$ python3 -q
>>> import numpy as np
>>> from numpy import linalg as LA
>>> np.set_printoptions(suppress=True, linewidth=200)
>>> def tidy(a):
...     return np.round(a, 3) + 0
... 
>>> A = np.loadtxt("a.csv", delimiter=",")
>>> A
array([[ 5.,  5.,  5.,  5.,  5.,  5.,  5.,  5.,  5.,  5.,  5.,  5.,  5.],
       [ 5., 10., 10., 10., 10., 10., 10., 10., 10., 10., 10., 10., 10.],
       [ 5., 10., 15., 15., 15., 15., 15., 15., 15., 15., 15., 15., 15.],
       [ 5., 10., 15., 20., 20., 20., 20., 20., 20., 20., 20., 20., 20.],
       [ 5., 10., 15., 20., 25., 25., 25., 25., 25., 25., 25., 25., 25.],
       [ 5., 10., 15., 20., 25., 30., 30., 30., 30., 30., 30., 30., 30.],
       [ 5., 10., 15., 20., 25., 30., 35., 35., 35., 35., 35., 35., 35.],
       [ 5., 10., 15., 20., 25., 30., 35., 40., 40., 40., 40., 40., 40.],
       [ 5., 10., 15., 20., 25., 30., 35., 40., 45., 45., 45., 45., 45.],
       [ 5., 10., 15., 20., 25., 30., 35., 40., 45., 50., 50., 50., 50.],
       [ 5., 10., 15., 20., 25., 30., 35., 40., 45., 50., 55., 55., 55.],
       [ 5., 10., 15., 20., 25., 30., 35., 40., 45., 50., 55., 60., 60.],
       [ 5., 10., 15., 20., 25., 30., 35., 40., 45., 50., 55., 60., 65.]])
>>> def softmax(z):
...     e = np.exp(z - z.max(axis=-1, keepdims=True))
...     return e / e.sum(axis=-1, keepdims=True)
... 
>>> tidy(softmax(A[10]))
array([0.   , 0.   , 0.   , 0.   , 0.   , 0.   , 0.   , 0.   , 0.   , 0.002, 0.333, 0.333, 0.333])
>>> tidy(softmax(A).sum(axis=1))
array([1., 1., 1., 1., 1., 1., 1., 1., 1., 1., 1., 1., 1.])
>>> scores = A @ A.T / np.sqrt(13)
>>> softmax(scores).round(6).argmax(axis=1)
array([12, 12, 12, 12, 12, 12, 12, 12, 12, 12, 12, 12, 12])
>>> np.trace(A)
np.float64(455.0)
>>> print(tidy(np.abs(LA.eigvals(A)).max()))
369.733
>>> LA.determinant(A)
Traceback (most recent call last):
  File "<python-input-13>", line 1, in <module>
    LA.determinant(A)
    ^^^^^^^^^^^^^^
AttributeError: module 'numpy.linalg' has no attribute 'determinant'
>>> A2 = A / np.sqrt((A ** 2).mean(axis=1, keepdims=True))
>>> print(LA.matrix_rank(A2) == LA.matrix_rank(A))
True
>>> tidy(A2[9])
array([0.138, 0.276, 0.413, 0.551, 0.689, 0.827, 0.964, 1.102, 1.24 , 1.378, 1.378, 1.378, 1.378])
>>> O, evecs = LA.qr(A[:, :12])[0], LA.qr(A[:, 12:])[0]
>>> s = LA.svd(O.T @ evecs, compute_uv=False)
>>> tidy(LA.norm(O @ O.T - evecs @ evecs.T, 2))
np.float64(1.0)
>>> (s > 0.9).sum()
np.int64(1)
>>> E = np.loadtxt("block2.csv", delimiter=",")
>>> E
array([[5.1, 2. , 1. , 0. , 3. , 3. , 1. , 0. , 2. , 3. , 2. ],
       [1. , 1.1, 2. , 0. , 0. , 4. , 5. , 5. , 4. , 4. , 5. ],
       [1. , 0. , 1.1, 2. , 4. , 2. , 3. , 1. , 5. , 2. , 2. ],
       [4. , 1. , 0. , 4.1, 5. , 5. , 5. , 2. , 1. , 1. , 0. ],
       [2. , 0. , 0. , 2. , 2.1, 3. , 2. , 4. , 2. , 5. , 2. ],
       [3. , 1. , 3. , 1. , 3. , 3.1, 5. , 5. , 3. , 1. , 4. ],
       [5. , 4. , 4. , 5. , 2. , 2. , 3.1, 1. , 4. , 0. , 3. ],
       [1. , 4. , 2. , 3. , 2. , 1. , 2. , 2.1, 4. , 0. , 5. ],
       [3. , 3. , 5. , 0. , 5. , 0. , 5. , 1. , 0.1, 0. , 3. ],
       [2. , 1. , 1. , 3. , 2. , 1. , 1. , 5. , 0. , 3.1, 3. ],
       [5. , 2. , 1. , 0. , 3. , 3. , 1. , 0. , 2. , 3. , 2.1]])
>>> x0 = np.ones(13)
>>> for _ in range(5):
...     x0 = A @ x0
...     x0 /= LA.norm(x0)
...     print(round(x0 @ A @ x0, 3))
... 
369.256
369.727
369.733
369.733
369.733
>>> print(tidy(LA.eigvalsh(A)[-1]))
369.733
>>> W0 = np.load("out17.npy")
>>> tidy(W0)
array([[ 0.155,  0.155, -0.155, -0.052, -0.052, -0.052, -0.052,  0.259, -0.052, -0.052],
       [ 0.155,  0.155, -0.155, -0.052, -0.052, -0.052, -0.052,  0.259, -0.052, -0.052],
       [-0.155, -0.155,  0.155,  0.052,  0.052,  0.052,  0.052, -0.259,  0.052,  0.052],
       [-0.052, -0.052,  0.052,  0.017,  0.017,  0.017,  0.017, -0.086,  0.017,  0.017],
       [-0.052, -0.052,  0.052,  0.017,  0.017,  0.017,  0.017, -0.086,  0.017,  0.017],
       [-0.052, -0.052,  0.052,  0.017,  0.017,  0.017,  0.017, -0.086,  0.017,  0.017],
       [-0.052, -0.052,  0.052,  0.017,  0.017,  0.017,  0.017, -0.086,  0.017,  0.017],
       [ 0.259,  0.259, -0.259, -0.086, -0.086, -0.086, -0.086,  0.431, -0.086, -0.086],
       [-0.052, -0.052,  0.052,  0.017,  0.017,  0.017,  0.017, -0.086,  0.017,  0.017],
       [-0.052, -0.052,  0.052,  0.017,  0.017,  0.017,  0.017, -0.086,  0.017,  0.017]])
>>> t = np.radians(180)
>>> Rm = np.eye(10)
>>> Rm[8, 8] = Rm[9, 9] = np.cos(t)
>>> Rm[8, 9], Rm[9, 8] = -np.sin(t), np.sin(t)
>>> tidy(Rm)
array([[ 1.,  0.,  0.,  0.,  0.,  0.,  0.,  0.,  0.,  0.],
       [ 0.,  1.,  0.,  0.,  0.,  0.,  0.,  0.,  0.,  0.],
       [ 0.,  0.,  1.,  0.,  0.,  0.,  0.,  0.,  0.,  0.],
       [ 0.,  0.,  0.,  1.,  0.,  0.,  0.,  0.,  0.,  0.],
       [ 0.,  0.,  0.,  0.,  1.,  0.,  0.,  0.,  0.,  0.],
       [ 0.,  0.,  0.,  0.,  0.,  1.,  0.,  0.,  0.,  0.],
       [ 0.,  0.,  0.,  0.,  0.,  0.,  1.,  0.,  0.,  0.],
       [ 0.,  0.,  0.,  0.,  0.,  0.,  0.,  1.,  0.,  0.],
       [ 0.,  0.,  0.,  0.,  0.,  0.,  0.,  0., -1.,  0.],
       [ 0.,  0.,  0.,  0.,  0.,  0.,  0.,  0.,  0., -1.]])
>>> A2 = W0 @ Rm.T
>>> np.allclose(W0 @ W0.T, A2 @ A2.T)
True
>>> tidy(np.abs(A2 - W0).max(axis=0))
array([0.   , 0.   , 0.   , 0.   , 0.   , 0.   , 0.   , 0.   , 0.172, 0.172])
>>> tidy(A2)
array([[ 0.155,  0.155, -0.155, -0.052, -0.052, -0.052, -0.052,  0.259,  0.052,  0.052],
       [ 0.155,  0.155, -0.155, -0.052, -0.052, -0.052, -0.052,  0.259,  0.052,  0.052],
       [-0.155, -0.155,  0.155,  0.052,  0.052,  0.052,  0.052, -0.259, -0.052, -0.052],
       [-0.052, -0.052,  0.052,  0.017,  0.017,  0.017,  0.017, -0.086, -0.017, -0.017],
       [-0.052, -0.052,  0.052,  0.017,  0.017,  0.017,  0.017, -0.086, -0.017, -0.017],
       [-0.052, -0.052,  0.052,  0.017,  0.017,  0.017,  0.017, -0.086, -0.017, -0.017],
       [-0.052, -0.052,  0.052,  0.017,  0.017,  0.017,  0.017, -0.086, -0.017, -0.017],
       [ 0.259,  0.259, -0.259, -0.086, -0.086, -0.086, -0.086,  0.431,  0.086,  0.086],
       [-0.052, -0.052,  0.052,  0.017,  0.017,  0.017,  0.017, -0.086, -0.017, -0.017],
       [-0.052, -0.052,  0.052,  0.017,  0.017,  0.017,  0.017, -0.086, -0.017, -0.017]])
